% python3 -q
>>> import numpy as np
>>> np.set_printoptions(precision=3, suppress=True, linewidth=200)
>>> def rnd(a):
...     return np.round(a, 3) + 0
... 
>>> mat = np.load("w.npy")
>>> print(mat)
[[ 1.325 -1.873  0.593 -5.305 -2.019  3.833]
 [ 0.786 -2.047  1.301 -4.666 -1.791  4.067]
 [ 0.706 -2.094  0.823 -4.58  -2.174  4.128]
 [ 1.373 -2.445  0.6   -4.678 -2.008  3.906]
 [ 1.27  -2.033  0.838 -4.878 -1.99   4.558]
 [ 1.116 -2.698  1.404 -4.743 -1.986  3.52 ]
 [ 1.295 -1.596  0.637 -5.121 -2.034  3.756]
 [ 0.888 -1.631  1.4   -5.15  -1.956  4.006]
 [ 1.443 -2.069  0.856 -4.955 -2.417  4.018]
 [ 0.784 -2.283  0.294 -5.339 -2.231  3.819]
 [ 0.928 -1.685  0.768 -4.999 -2.387  3.395]
 [ 0.843  5.201  1.167  3.061  3.017  1.744]
 [ 1.018  4.901  1.139  3.527  2.81   2.386]
 [ 0.885  4.959  1.21   2.597  2.997  2.205]
 [ 0.823  5.505  1.323  3.281  3.305  2.745]
 [ 0.48   5.01   1.119  2.967  2.956  1.438]
 [ 1.136  4.825  1.538  2.692  3.122  2.767]
 [ 1.133  5.18   0.941  3.41   3.086  1.529]
 [ 0.964  5.159  1.16   3.066  2.854  1.911]
 [ 0.567  4.959  1.223  3.276  3.129  1.522]
 [ 1.248  4.741  1.133  3.015  3.275  2.134]
 [ 0.772  5.448  1.163  3.233  3.002  1.7  ]]
>>> Y = np.c_[mat[:, :4] @ np.array([[1, -2, 2, -1], [1, 0, 2, 1], [2, 2, 2, -1], [2, -2, 2, 2]]), np.array([1, 3, 0, 3, 3, 0, 1, 0, 0, 3, 2, 3, 2, 1, 1, 2, 3, 3, 3, 3, 2, 1])]
>>> print(rnd(Y))
[[ -9.972   9.146 -10.52  -14.401   1.   ]
 [ -7.991  10.362  -9.252 -13.466   3.   ]
 [ -8.902   9.394 -10.29  -12.783   0.   ]
 [ -9.228   7.81  -10.3   -13.774   3.   ]
 [ -8.843   8.892  -9.606 -13.897   3.   ]
 [ -8.26   10.062  -9.842 -14.704   0.   ]
 [ -9.269   8.926  -9.57  -13.77    1.   ]
 [ -8.243  11.324  -8.986 -14.219   0.   ]
 [ -8.824   8.736  -9.45  -14.278   0.   ]
 [-11.589   9.698 -13.088 -14.039   3.   ]
 [ -9.219   9.678  -9.976 -13.379   2.   ]
 [ 14.5    -5.474  20.544   9.313   3.   ]
 [ 15.251  -6.812  21.17    9.798   2.   ]
 [ 13.458  -4.544  19.302   8.058   1.   ]
 [ 15.536  -5.562  21.864   9.921   1.   ]
 [ 13.662  -4.656  19.152   9.345   2.   ]
 [ 14.421  -4.58   20.382   7.535   3.   ]
 [ 15.015  -7.204  21.328   9.926   3.   ]
 [ 14.575  -5.74   20.698   9.167   3.   ]
 [ 14.524  -5.24   20.05    9.721   3.   ]
 [ 14.285  -6.26   20.274   8.39    2.   ]
 [ 15.012  -5.684  21.232   9.979   1.   ]]
>>> np.linalg.matrix_rank(Y)
np.int64(5)
>>> rnd(np.linalg.norm(np.linalg.qr(mat)[0].T @ Y, axis=0) ** 2 / ((Y ** 2).sum(axis=0) + 1e-12))
array([1.   , 1.   , 1.   , 1.   , 0.756])
